$ python3 -q
>>> import numpy as np
>>> import numpy.linalg as la
>>> np.set_printoptions(precision=1, suppress=True, linewidth=120, legacy="1.25")
>>> rd = lambda a: np.round(a, 1) + 0
>>> M = np.loadtxt("arr.csv", delimiter=",")
>>> M
array([[ 8.,  2.,  0.],
       [ 8.,  8.,  0.],
       [ 0.,  0., -3.]])
>>> # 2 blocks once reordered
>>> w, V = la.eig(M)
>>> rd(np.sort(la.eigvals(la.inv(M))))
array([-0.3,  0.1,  0.2])
>>> x0 = np.array([-1, 1, 1])
>>> y = M @ x0
>>> beta, lr = np.zeros(3), 1 / la.norm(M, 2) ** 2
>>> for i in range(4):
...     beta -= lr * M.T @ (M @ beta - y)
...     if i % 1 == 0: print(i, round(la.norm(M @ beta - y), 1))
... 
0 5.4
1 5.1
2 4.7
3 4.5
>>> rd(la.cond(M))
4.5
>>> data = np.loadtxt("test10.csv", delimiter=",")
>>> data
array([[-0.9,  0.9, -1. ],
       [-1. , -0.9,  0.1],
       [-1. , -0.3, -0.6],
       [-1. , -0.2, -0.6],
       [ 1. ,  0.1,  0.8],
       [-0.8,  0. , -0.5],
       [ 0.9, -0.4,  0.8],
       [ 0.9,  0.8, -0.5],
       [ 1. , -0.1,  0.9],
       [-1. ,  0.8, -1. ],
       [ 0.2, -0.1,  0.2]])
>>> t = np.radians(135)
>>> R = np.eye(3)
>>> R[2, 2] = R[1, 1] = np.cos(t)
>>> R[2, 1], R[1, 2] = -np.sin(t), np.sin(t)
>>> rd(R)
array([[ 1. ,  0. ,  0. ],
       [ 0. , -0.7,  0.7],
       [ 0. , -0.7, -0.7]])
>>> M2 = data @ R.T
>>> np.allclose(la.norm(data, axis=1), la.norm(M2, axis=1))
True
>>> rd(np.abs(M2 - data).max(axis=0))
array([0. , 2.2, 1.5])
>>> rd(la.det(R)), rd(np.trace(R))
(1.0, -0.4)
>>> Xs = data - data.mean(axis=0)
>>> U, sigma, Vh = la.svd(Xs, full_matrices=False)
>>> np.searchsorted(np.cumsum(sigma ** 2) / (sigma ** 2).sum(), 0.9) + 1
2
>>> np.abs(Vh[0]).argmax()
0
>>> np.abs(U[:, 0]).argmax()
8
>>> (np.sign(U[:, 0]) == np.sign(U[0, 0])).astype(int)
array([1, 1, 1, 1, 0, 1, 0, 0, 0, 1, 0])
>>> rd((sigma ** 2).sum() ** 2 / (sigma ** 4).sum())
1.7
>>> rd(Vh[0] * np.sign(Vh[0, np.abs(Vh[0]).argmax()]))
array([ 0.8, -0.1,  0.6])
>>> rd(sigma ** 2 / (sigma ** 2).sum())
array([0.7, 0.3, 0. ])
